% python3 -q
>>> import numpy as np
>>> import numpy.linalg as la
>>> np.set_printoptions(precision=3, suppress=True, linewidth=200)
>>> rng = np.random.default_rng(878728)
>>> labels = rng.integers(0, 3, 4)
>>> arr = np.triu((labels[:, None] == labels) & (rng.random((4, 4)) < 0.8), 1).astype(int)
>>> arr += arr.T
>>> arr
array([[0, 0, 0, 0],
       [0, 0, 0, 0],
       [0, 0, 0, 0],
       [0, 0, 0, 0]])
>>> J = np.load("block7.npy")
>>> J
array([[-5.893, -0.165,  1.013, -0.791],
       [ 5.933,  0.086,  3.886, -3.852],
       [ 9.015, -0.023,  2.977, -3.198],
       [ 6.005,  0.084, -0.081, -0.054]])
>>> f = np.array([-1, 0, 2, -2])
>>> M2 = J + np.outer(f, np.eye(4)[3])
>>> M2
array([[-5.893, -0.165,  1.013, -1.791],
       [ 5.933,  0.086,  3.886, -3.852],
       [ 9.015, -0.023,  2.977, -1.198],
       [ 6.005,  0.084, -0.081, -2.054]])
>>> la.matrix_rank(la.inv(M2) - la.inv(J), tol=1e-8)
np.int64(1)
>>> def softmax(z):
...     e = np.exp(z - z.max(axis=-1, keepdims=True))
...     return e / e.sum(axis=-1, keepdims=True)
... 
>>> np.round(softmax(10 * J[1]), 3) + 0
array([1., 0., 0., 0.])
>>> np.round(softmax(J[1] + 5), 3) + 0
array([0.883, 0.003, 0.114, 0.   ])
>>> np.round(softmax(J[1]), 3) + 0
array([0.883, 0.003, 0.114, 0.   ])
>>> S = J @ J.T / np.sqrt(4)
>>> np.round(softmax(S), 3) + 0
array([[1.   , 0.   , 0.   , 0.   ],
       [0.   , 0.002, 0.998, 0.   ],
       [0.   , 0.   , 1.   , 0.   ],
       [0.   , 0.   , 1.   , 0.   ]])
>>> softmax(S).round(6).argmax(axis=1)
array([0, 2, 2, 2])
>>> (J - J.T) / 2
array([[ 0.   , -3.049, -4.001, -3.398],
       [ 3.049,  0.   ,  1.955, -1.968],
       [ 4.001, -1.955,  0.   , -1.558],
       [ 3.398,  1.968,  1.558,  0.   ]])
>>> round(la.det(J), 3)
np.float64(-0.476)
>>> np.round(np.trace(J), 3)
np.float64(-2.884)
>>> np.allclose(J @ J.T, J.T @ J)
False
